% python3 -q
>>> import numpy as np
>>> from numpy import linalg as LA
>>> np.set_printoptions(precision=2, suppress=True, linewidth=140)
>>> tidy = lambda a: np.round(a, 2) + 0
>>> A2 = np.array([[1, 0, 0, 2, 1, 0, 0, 0, 2, 0, 1, 0],
...     [0, 1, 1, 0, 0, 1, 1, 2, 0, 2, 1, 0],
...     [1, 0, 0, 2, 2, 1, 1, 2, 2, 2, 1, 1],
...     [2, 1, 2, 1, 1, 0, 0, 1, 1, 2, 0, 0],
...     [1, 2, 2, 1, 2, 0, 2, 2, 2, 0, 2, 1],
...     [2, 1, 0, 1, 0, 0, 2, 1, 1, 1, 2, 2],
...     [0, 0, 2, 2, 1, 2, 1, 0, 0, 1, 2, 2],
...     [1, 1, 2, 1, 1, 2, 2, 1, 1, 2, 1, 2],
...     [2, 1, 0, 0, 0, 2, 0, 1, 2, 1, 2, 2],
...     [1, 1, 2, 0, 1, 0, 1, 0, 0, 2, 2, 2],
...     [2, 1, 1, 0, 0, 0, 0, 0, 1, 2, 1, 0],
...     [0, 1, 2, 0, 1, 2, 0, 2, 1, 0, 0, 1]])
>>> W0 = np.triu(A2)
>>> W0
array([[1, 0, 0, 2, 1, 0, 0, 0, 2, 0, 1, 0],
       [0, 1, 1, 0, 0, 1, 1, 2, 0, 2, 1, 0],
       [0, 0, 0, 2, 2, 1, 1, 2, 2, 2, 1, 1],
       [0, 0, 0, 1, 1, 0, 0, 1, 1, 2, 0, 0],
       [0, 0, 0, 0, 2, 0, 2, 2, 2, 0, 2, 1],
       [0, 0, 0, 0, 0, 0, 2, 1, 1, 1, 2, 2],
       [0, 0, 0, 0, 0, 0, 1, 0, 0, 1, 2, 2],
       [0, 0, 0, 0, 0, 0, 0, 1, 1, 2, 1, 2],
       [0, 0, 0, 0, 0, 0, 0, 0, 2, 1, 2, 2],
       [0, 0, 0, 0, 0, 0, 0, 0, 0, 2, 2, 2],
       [0, 0, 0, 0, 0, 0, 0, 0, 0, 0, 1, 0],
       [0, 0, 0, 0, 0, 0, 0, 0, 0, 0, 0, 1]])
>>> # null space of dimension 1
>>> left, sigma, Vt = LA.svd(W0)
>>> vecs = Vt[:(sigma > 1e-8).sum()]
>>> rng = np.random.default_rng(40948)
>>> x = W0[1] + -1 * W0[8] + rng.integers(2) * np.eye(12)[11]
>>> x
array([ 0.,  1.,  1.,  0.,  0.,  1.,  1.,  2., -2.,  1., -1., -1.])
>>> tidy(np.diag(vecs.T @ vecs))
array([1. , 0.5, 0.5, 1. , 1. , 1. , 1. , 1. , 1. , 1. , 1. , 1. ])
>>> tidy(vecs.T @ vecs)
array([[1. , 0. , 0. , 0. , 0. , 0. , 0. , 0. , 0. , 0. , 0. , 0. ],
       [0. , 0.5, 0.5, 0. , 0. , 0. , 0. , 0. , 0. , 0. , 0. , 0. ],
       [0. , 0.5, 0.5, 0. , 0. , 0. , 0. , 0. , 0. , 0. , 0. , 0. ],
       [0. , 0. , 0. , 1. , 0. , 0. , 0. , 0. , 0. , 0. , 0. , 0. ],
       [0. , 0. , 0. , 0. , 1. , 0. , 0. , 0. , 0. , 0. , 0. , 0. ],
       [0. , 0. , 0. , 0. , 0. , 1. , 0. , 0. , 0. , 0. , 0. , 0. ],
       [0. , 0. , 0. , 0. , 0. , 0. , 1. , 0. , 0. , 0. , 0. , 0. ],
       [0. , 0. , 0. , 0. , 0. , 0. , 0. , 1. , 0. , 0. , 0. , 0. ],
       [0. , 0. , 0. , 0. , 0. , 0. , 0. , 0. , 1. , 0. , 0. , 0. ],
       [0. , 0. , 0. , 0. , 0. , 0. , 0. , 0. , 0. , 1. , 0. , 0. ],
       [0. , 0. , 0. , 0. , 0. , 0. , 0. , 0. , 0. , 0. , 1. , 0. ],
       [0. , 0. , 0. , 0. , 0. , 0. , 0. , 0. , 0. , 0. , 0. , 1. ]])
